$ ipython --no-banner

In [1]: import numpy as np

In [2]: import numpy.linalg as la

In [3]: np.set_printoptions(suppress=True, linewidth=200)

In [4]: K = np.load("x.npy")

In [5]: print(K)
[[2.02 2.   3.   1.  ]
 [1.   1.02 1.   3.  ]
 [0.   3.   3.02 1.  ]
 [2.   2.   3.   1.02]]

In [6]: A2 = np.array([[-2, 3], [3, 0]])

In [7]: C = np.kron(A2, K)

In [8]: print(C.round(2))
[[-4.04 -4.   -6.   -2.    6.06  6.    9.    3.  ]
 [-2.   -2.04 -2.   -6.    3.    3.06  3.    9.  ]
 [-0.   -6.   -6.04 -2.    0.    9.    9.06  3.  ]
 [-4.   -4.   -6.   -2.04  6.    6.    9.    3.06]
 [ 6.06  6.    9.    3.    0.    0.    0.    0.  ]
 [ 3.    3.06  3.    9.    0.    0.    0.    0.  ]
 [ 0.    9.    9.06  3.    0.    0.    0.    0.  ]
 [ 6.    6.    9.    3.06  0.    0.    0.    0.  ]]

In [9]: print(la.matrix_rank(C))
8

In [10]: mat = np.load("dump.npy")

In [11]: print(mat)
[[-1.11  0.32 -0.78]
 [ 2.21 -0.59  1.57]
 [ 2.17 -0.6   1.57]
 [ 0.01  0.04 -0.02]
 [ 2.2  -0.61  1.64]
 [-2.18  0.6  -1.63]
 [ 2.19 -0.61  1.63]
 [-1.08  0.27 -0.82]
 [-1.09  0.27 -0.8 ]
 [-2.22  0.65 -1.6 ]]

In [12]: A2 = mat / la.norm(mat, axis=1, keepdims=True)

In [13]: G = A2 @ A2.T

In [14]: print(np.round(np.degrees(np.arccos(np.clip(G[6, 5], -1, 1))), 2))
179.79

In [15]: print(np.argwhere(np.triu(np.abs(G) > 0.95, 1)))
[[0 1]
 [0 2]
 [0 4]
 [0 5]
 [0 6]
 [0 7]
 [0 8]
 [0 9]
 [1 2]
 [1 4]
 [1 5]
 [1 6]
 [1 7]
 [1 8]
 [1 9]
 [2 4]
 [2 5]
 [2 6]
 [2 7]
 [2 8]
 [2 9]
 [4 5]
 [4 6]
 [4 7]
 [4 8]
 [4 9]
 [5 6]
 [5 7]
 [5 8]
 [5 9]
 [6 7]
 [6 8]
 [6 9]
 [7 8]
 [7 9]
 [8 9]]

In [16]: print((G - 2 * np.eye(10)).round(6).argmax(axis=1))
[9 2 1 9 6 7 4 8 7 0]

In [17]: print(np.round(la.norm(A2, axis=1), 2))
[1. 1. 1. 1. 1. 1. 1. 1. 1. 1.]

In [18]: print((np.abs(G) > 0.9).astype(int))
[[1 1 1 0 1 1 1 1 1 1]
 [1 1 1 0 1 1 1 1 1 1]
 [1 1 1 0 1 1 1 1 1 1]
 [0 0 0 1 0 0 0 0 0 0]
 [1 1 1 0 1 1 1 1 1 1]
 [1 1 1 0 1 1 1 1 1 1]
 [1 1 1 0 1 1 1 1 1 1]
 [1 1 1 0 1 1 1 1 1 1]
 [1 1 1 0 1 1 1 1 1 1]
 [1 1 1 0 1 1 1 1 1 1]]

In [19]: print(G[6].round(2))
[-1.    1.    1.   -0.27  1.   -1.    1.   -1.   -1.   -1.  ]

In [20]: cen = mat - mat.mean(axis=0)

In [21]: vecs = la.svd(cen)[2][:1]

In [22]: A2 = cen - cen @ vecs.T @ vecs

In [23]: print(np.round(np.cov(cen @ vecs.T, rowvar=False), 2))
5.8

In [24]: print(np.round(A2.std(axis=0), 2))
[0.01 0.02 0.02]
